$ python -q
>>> import numpy as np
>>> np.set_printoptions(precision=1, suppress=True, linewidth=140)
>>> rnd = lambda a: np.round(a, 1) + 0
>>> other = np.array([[-1, 2], [-1, -3]])
>>> M = np.block([[np.zeros((2, 2)), other], [other.T, np.zeros((2, 2))]])
>>> M
array([[ 0.,  0., -1.,  2.],
       [ 0.,  0., -1., -3.],
       [-1., -1.,  0.,  0.],
       [ 2., -3.,  0.,  0.]])
>>> Q = M.astype(float).copy()
>>> for j in range(4):
...     Q[:, j] -= Q[:, :j] @ (Q[:, :j].T @ Q[:, j])
...     Q[:, j] /= np.linalg.norm(Q[:, j])
... 
>>> rnd(Q.T @ M)
array([[ 2.2, -2.2,  0. ,  0. ],
       [ 0. ,  2.2,  0. ,  0. ],
       [ 0. ,  0. ,  1.4,  0.7],
       [ 0. ,  0. ,  0. ,  3.5]])
>>> K = np.load("out11.npy")
>>> rnd(K)
array([[-0.2,  0.2,  0.3],
       [ 0.1, -1.9, -0.7],
       [-0.4, -0.4,  0.3],
       [ 0.7,  1.3, -0.4]])
>>> U, sigma, Vt = np.linalg.svd(K)
>>> evecs = Vt[:(sigma > 1e-8).sum()]
>>> rng = np.random.default_rng(87)
>>> x0 = K[3] + 2 * K[2] + rng.integers(2) * np.eye(3)[1]
>>> rnd(x0)
array([0. , 1.6, 0.2])
>>> np.allclose(evecs.T @ evecs @ x0, x0)
False
>>> rnd(np.diag(evecs.T @ evecs))
array([0.4, 1. , 0.6])
>>> np.linalg.matrix_rank(np.vstack([K, x0]))
np.int64(3)
>>> rnd(evecs.T @ evecs)
array([[ 0.4,  0.1, -0.5],
       [ 0.1,  1. ,  0.1],
       [-0.5,  0.1,  0.6]])
>>> W1 = np.array([[5, -9, 3, 4], [7, -2, 7, -4], [-5, -1, -7, -4]])
>>> coef = np.array([0, 2, -2, 0])
>>> hid = np.maximum(K @ W1 + coef, 0)
>>> rnd(hid)
array([[ 0. ,  3.1,  0. ,  0. ],
       [ 0. ,  5.6,  0. , 10.9],
       [ 0. ,  5.6,  0. ,  0. ],
       [14.9,  0. , 12.3,  0. ]])
>>> (hid > 0).astype(int)
array([[0, 1, 0, 0],
       [0, 1, 0, 1],
       [0, 1, 0, 0],
       [1, 0, 1, 0]])
>>> np.linalg.matrix_rank(hid)
np.int64(3)
>>> rnd((hid > 0).mean(axis=0))
array([0.2, 0.8, 0.2, 0.2])
>>> cent = np.array([[2, 0, -1], [1, 2, 2], [-2, -2, 2], [-1, -1, -2]])
>>> W1 @ cent
array([[ -9, -28, -25],
       [  2, -14,  11],
       [  7,  16,  -3]])
>>> (hid @ cent).round(6).argmax(axis=1)
array([1, 1, 1, 2])
>>> other = hid / np.linalg.norm(hid, axis=1, keepdims=True)
>>> G = other @ other.T
>>> rnd(G[1])
array([0.5, 1. , 0.5, 0. ])
>>> rnd(np.degrees(np.arccos(np.clip(G[1, 2], -1, 1))))
np.float64(62.7)
>>> rnd(np.linalg.norm(other, axis=1))
array([1., 1., 1., 1.])
>>> F = np.load("mat.npy")
>>> F
array([[1, 2, 3, 1],
       [2, 4, 6, 2],
       [3, 6, 9, 3],
       [1, 2, 3, 1]])
>>> # column 3 repeats column 0
>>> x0 = np.array([1, -3, -1, 1])
>>> h = np.maximum(F @ x0, 0)
>>> np.flatnonzero(h > 1e-9)
array([], dtype=int64)
>>> F * (h > 1e-9)[:, None]
array([[0, 0, 0, 0],
       [0, 0, 0, 0],
       [0, 0, 0, 0],
       [0, 0, 0, 0]])
>>> h
array([0, 0, 0, 0])
>>> F.T @ h
array([0, 0, 0, 0])
>>> (F + F.T) / 2
array([[1., 2., 3., 1.],
       [2., 4., 6., 2.],
       [3., 6., 9., 3.],
       [1., 2., 3., 1.]])
>>> F.inv()
Traceback (most recent call last):
  File "<python-input-45>", line 1, in <module>
    F.inv()
    ^^^^^
AttributeError: 'numpy.ndarray' object has no attribute 'inv'
>>> np.linalg.lstsq(F[:-1].T, F[-1])[2]
np.int32(1)
>>> np.unique(F.round(6), axis=0).shape
(3, 4)
>>> other = np.array([[2, 0, 1], [1, 1, 2], [0, 0, 0]])
>>> A = other - other.T
>>> A
array([[ 0, -1,  1],
       [ 1,  0,  2],
       [-1, -2,  0]])
>>> other = np.array([[-5, 5, 2], [-1, 3, 3], [-2, 2, -5]])
>>> np.einsum("ik,kj->ji", A, other)
array([[ -1,  -9,   7],
       [ -1,   9, -11],
       [ -8,  -8,  -8]])
>>> np.einsum("ik,kj->ij", A, other)
array([[ -1,  -1,  -8],
       [ -9,   9,  -8],
       [  7, -11,  -8]])
>>> rank = np.linalg.matrix_rank(A)
>>> rank
np.int64(2)
>>> N = np.linalg.svd(A)[2][rank:].T
>>> [int(np.linalg.matrix_rank(A[:i])) for i in range(1, len(A) + 1)]
[1, 2, 2]
>>> U, sigma, Vt = np.linalg.svd(F)
>>> evecs = Vt[:(sigma > 1e-8).sum()]
>>> x0 = F[1] + 3 * F[2] + rng.integers(2) * np.eye(4)[1]
>>> x0
array([11., 23., 33., 11.])
>>> np.allclose(evecs.T @ evecs @ x0, x0)
False
>>> rnd(np.diag(evecs.T @ evecs))
array([0.1, 0.3, 0.6, 0.1])
>>> np.abs(np.diag(np.linalg.qr(A)[1])) > 1e-9
array([ True,  True, False])
>>> np.unique(A.round(6), axis=0).shape
(3, 3)
>>> np.linalg.lstsq(A[:-1].T, A[-1])[2]
np.int32(2)
>>> rnd(np.trace(np.linalg.pinv(A) @ A))
np.float64(2.0)
>>> try:
...     np.linalg.inv(A)
... except np.linalg.LinAlgError as e:
...     print(repr(e))
... 
LinAlgError('Singular matrix')
>>> def softmax(z):
...     e = np.exp(z - z.max(axis=-1, keepdims=True))
...     return e / e.sum(axis=-1, keepdims=True)
... 
>>> rnd(softmax(A[1]))
array([0.2, 0.1, 0.7])
>>> rnd(softmax(A).sum(axis=1))
array([1., 1., 1.])
>>> scores = A @ A.T / np.sqrt(3)
>>> rnd(softmax(scores))
array([[0.3, 0.3, 0.3],
       [0.1, 0.8, 0. ],
       [0.1, 0. , 0.8]])
>>> rnd(softmax(scores + np.triu(np.full(scores.shape, -np.inf), 1)))
array([[1. , 0. , 0. ],
       [0.2, 0.8, 0. ],
       [0.1, 0. , 0.8]])
>>> softmax(scores).round(6).argmax(axis=1)
array([0, 1, 2])
>>> m1 = np.tril(np.array([[-1, 1, 0, -2], [1, 2, -1, 2], [1, -2, -2, 2], [2, 1, 1, -1]]), -1) + np.eye(4, dtype=int)
>>> m1
array([[ 1,  0,  0,  0],
       [ 1,  1,  0,  0],
       [ 1, -2,  1,  0],
       [ 2,  1,  1,  1]])
>>> W1 = np.array([[2, 1, 0, 3, 0, 2],
...     [-5, -3, 2, -2, 0, -3],
...     [-5, 5, 5, -1, 0, 0],
...     [-5, -1, 2, 4, -5, 3]])
>>> coef = np.array([-2, 1, 0, -3, -2, 1])
>>> hid = np.maximum(m1 @ W1 + coef, 0)
>>> rnd((hid > 0).mean(axis=0))
array([0.2, 0.8, 0.8, 0.5, 0. , 0.8])
>>> hid
array([[ 0,  2,  0,  0,  0,  3],
       [ 0,  0,  2,  0,  0,  0],
       [ 5, 13,  1,  3,  0,  9],
       [ 0,  4,  9,  4,  0,  5]])
>>> cent = np.array([[-1, 2, 1],
...     [-2, -1, 3],
...     [2, -2, 2],
...     [-1, 1, -1],
...     [1, 0, -3],
...     [0, -1, -1]])
>>> hid @ cent
array([[ -4,  -5,   3],
       [  4,  -4,   4],
       [-32, -11,  34],
       [  6, -23,  21]])
>>> (hid @ cent).round(6).argmax(axis=1)
array([2, 0, 2, 2])
>>> rnd(np.linalg.norm(hid, axis=1))
array([ 3.6,  2. , 16.9, 11.7])
>>> rnd(np.linalg.norm(hid) ** 2 / np.linalg.norm(hid, 2) ** 2)
np.float64(1.2)
>>> rnd(np.linalg.norm(hid, 2))
np.float64(19.0)
>>> rnd(np.linalg.norm(hid, axis=0))
array([ 5. , 13.7,  9.3,  5. ,  0. , 10.7])
>>> rnd(np.linalg.norm(hid[2] - hid[3]))
np.float64(13.7)
>>> mat = np.load("a.npy")
>>> mat
array([[1, 0],
       [0, 0]])
>>> x0 = np.array([-7, -1])
>>> (x0 - mat @ x0) @ (mat @ x0)
np.int64(0)
>>> mat @ mat @ x0
array([-7,  0])
>>> rnd(np.linalg.eigvalsh(2 * mat - np.eye(2)))
array([-1.,  1.])
>>> mat @ x0
array([-7,  0])
>>> G = mat.T @ mat
>>> np.allclose(G, G.T)
True
>>> np.linalg.matrix_rank(G)
np.int64(1)
>>> rnd(np.linalg.eigvalsh(G)[::-1])
array([1., 0.])
>>> (mat @ mat.T).shape
(2, 2)
>>> G
array([[1, 0],
       [0, 0]])
>>> x0 = np.array([1, 2])
>>> (mat @ x0).argmax()
np.int64(0)
>>> mat @ np.eye(2)[0]
array([1., 0.])
>>> (mat * x0).sum(axis=1)
array([1, 0])
>>> np.einsum("ij,j->i", mat, x0)
array([1, 0])
>>> mat @ np.ones(2)
array([1., 0.])
>>> mat @ x0
array([1, 0])
>>> cent = np.array([[0, 0, -3], [-3, 0, -1]])
>>> feats = np.repeat(cent, 27 // 2, axis=0)
>>> feats = feats + 0.3 * rng.normal(size=feats.shape)
>>> rnd(feats)
array([[ 0. ,  0.1, -2.5],
       [-0.2, -0.2, -2.8],
       [ 0. ,  0.5, -3.3],
       [-0.3,  0. , -3.1],
       [ 0.6,  0. , -3.3],
       [ 0.2, -0.4, -2.8],
       [-0.1, -0.2, -3.1],
       [-0.4, -0.3, -3.3],
       [ 0.2,  0.3, -3.4],
       [-0.2,  0. , -2.7],
       [ 0. ,  0. , -3.1],
       [-0.4,  0. , -2.9],
       [-0.1,  0.1, -2.7],
       [-3.2,  0.2, -0.7],
       [-3. , -0.5, -0.4],
       [-3.1,  0.3, -1. ],
       [-3.1, -0.1, -0.9],
       [-2.4,  0.4, -1.1],
       [-2.9, -0.3, -1.3],
       [-2.8,  0. , -1.1],
       [-3. ,  0. , -1.3],
       [-3.1, -0.1, -1.1],
       [-3.2,  0.1, -1.1],
       [-2.8, -0.6, -1.7],
       [-2.7,  0.1, -1.3],
       [-2.8, -0.1, -0.8]])
>>> D = np.linalg.norm(feats[:, None] - feats[None], axis=-1)
>>> np.flatnonzero(D[21] < D.mean() / 2)
array([13, 14, 15, 16, 17, 18, 19, 20, 21, 22, 23, 24, 25])
>>> np.linalg.matrix_rank(D ** 2)
np.int64(5)
>>> D.mean(axis=1).argmax()
np.int64(4)
>>> D[21].round(6).argsort(kind="stable")[:4]
array([21, 16, 22, 20])
>>> D.shape
(26, 26)
>>> rnd(np.linalg.norm(feats - feats.mean(axis=0), axis=1))
array([1.5, 1.5, 2. , 1.7, 2.4, 1.9, 1.7, 1.7, 2.2, 1.4, 1.8, 1.4, 1.5, 2.2, 2.2, 2. , 2. , 1.4, 1.6, 1.6, 1.6, 1.8, 2. , 1.5, 1.4, 1.8])
